In [1]: import numpy as np

In [2]: np.set_printoptions(suppress=True, linewidth=200)

In [3]: Y = np.array([[0, 2], [0, 0], [2, 1], [2, 0]])

In [4]: cent = np.array([[3, 1, 5], [5, 0, 4]])

In [5]: J = Y @ cent

In [6]: print(J)
[[10  0  8]
 [ 0  0  0]
 [11  2 14]
 [ 6  2 10]]

In [7]: G = J.T @ J

In [8]: print(np.allclose(G, G.T))
True

In [9]: print(G)
[[257  34 294]
 [ 34   8  48]
 [294  48 360]]

In [10]: print(np.trace(G), (J ** 2).sum())
625 625

In [11]: print(np.round(np.linalg.eigvalsh(G)[::-1], 2) + 0)
[612.66  12.34   0.  ]

In [12]: print(np.linalg.matrix_rank(G, rtol=0.1))
1

In [13]: print(np.linalg.cond(G) > 100)
True

In [14]: rng = np.random.default_rng(71864)

In [15]: Y = J + rng.integers(-2, 3, (4, 2)) @ rng.integers(-2, 3, (2, 3))

In [16]: print(Y)
[[12  2  8]
 [-6 -2 -4]
 [ 9  0 14]
 [ 4  0 10]]

In [17]: print(Y - J)
[[ 2  2  0]
 [-6 -2 -4]
 [-2 -2  0]
 [-2 -2  0]]

In [18]: print(np.round(np.linalg.svd(Y - J, compute_uv=False), 2) + 0)
[8.49 2.83 0.  ]

In [19]: G = Y.T @ Y

In [20]: print(np.linalg.matrix_rank(G))
3

In [21]: print(np.allclose(G, G.T))
True

In [22]: print((Y @ Y.T).shape)
(4, 4)

In [23]: Y = np.array([[3, -3], [3, 3]])

In [24]: M = Y - Y.T

In [25]: print(M)
[[ 0 -6]
 [ 6  0]]

In [26]: proj = np.triu(np.array([[-3, -2], [3, 0]]), 1) + np.eye(2)

In [27]: Y = proj @ M @ np.linalg.inv(proj)

In [28]: print(np.trace(Y), np.trace(M))
0.0 0

In [29]: print(np.round(np.linalg.det(Y), 2))
36.0

In [30]: print(proj @ M - M @ proj)
[[-12.   0.]
 [  0.  12.]]

In [31]: Y = np.array([[-2, -1, -3], [3, 1, 0]])

In [32]: print(np.linalg.matrix_rank(np.vstack([M, Y.T])))
2

In [33]: print(np.linalg.matrix_rank(M @ Y))
2

In [34]: print(Y.T @ M.T)
[[-18 -12]
 [ -6  -6]
 [  0 -18]]

In [35]: labels = rng.permutation(2)

In [36]: print(labels)
[1 0]

In [37]: Y = M[labels][:, labels]

In [38]: print(np.round(np.sort(np.abs(np.linalg.eigvals(Y))), 2))
[6. 6.]

In [39]: print(np.diag(Y))
[0 0]

In [40]: print(Y)
[[ 0  6]
 [-6  0]]

In [41]: print(round(float(np.linalg.det(Y)), 2), np.round(np.linalg.det(M[labels]), 2))
36.0 -36.0

In [42]: print(np.einsum("ij,ji->", Y, Y))
-72
